% python3 -q
>>> import numpy as np
>>> from numpy import linalg as LA
>>> np.set_printoptions(suppress=True, linewidth=140)
>>> mat = np.loadtxt("run17.csv", delimiter=",")
>>> print(mat)
[[  0.292 -10.814   6.127  -0.446  -0.798   0.141  -1.157]
 [ -0.086   8.085   6.473  -0.556   1.309  -0.128  -4.359]
 [  0.09   -9.962  -0.775   0.241   3.057  -0.103   0.512]
 [  0.372  -6.793   4.725  -0.332   4.083  -0.012  -0.911]
 [  0.098   4.54    0.405   0.789  -1.859  -0.037   0.998]
 [  0.204   7.387   1.249  -0.192  -1.014  -0.246   0.266]
 [  0.07  -11.017   4.986  -0.168   1.927   0.29   -1.689]
 [ -0.142  -7.997   5.381  -0.45    3.641  -0.393  -0.575]
 [  0.038  13.828 -13.237   0.44   -0.997  -0.196   1.757]
 [ -0.147  10.605  -9.238   0.104  -3.109  -0.295   1.302]]
>>> U, s, Vt = LA.svd(mat, full_matrices=False)
>>> print(U.shape, s.shape, Vt.shape)
(10, 7) (7,) (7, 7)
>>> print(s.round(3))
[34.071 14.161  5.788  2.794  0.872  0.549  0.397]
>>> print(np.round(s / s[0], 3))
[1.    0.416 0.17  0.082 0.026 0.016 0.012]
>>> vec = np.array([-3, -1, 1, 1, 1, -1, 2])
>>> rhs = mat @ vec
>>> coef, lr = np.zeros(7), 1 / LA.norm(mat, 2) ** 2
>>> for i in range(300):
...     coef -= lr * mat.T @ (mat @ coef - rhs)
...     if i % 50 == 0: print(i, round(LA.norm(mat @ coef - rhs), 3))
... 
0 7.576
50 4.965
100 3.737
150 2.922
200 2.395
250 2.068
>>> print(coef.round(3))
[-0.145 -1.008  0.893  0.354  0.947 -0.221  1.765]
>>> print(round(float(LA.cond(mat)), 3))
85.752
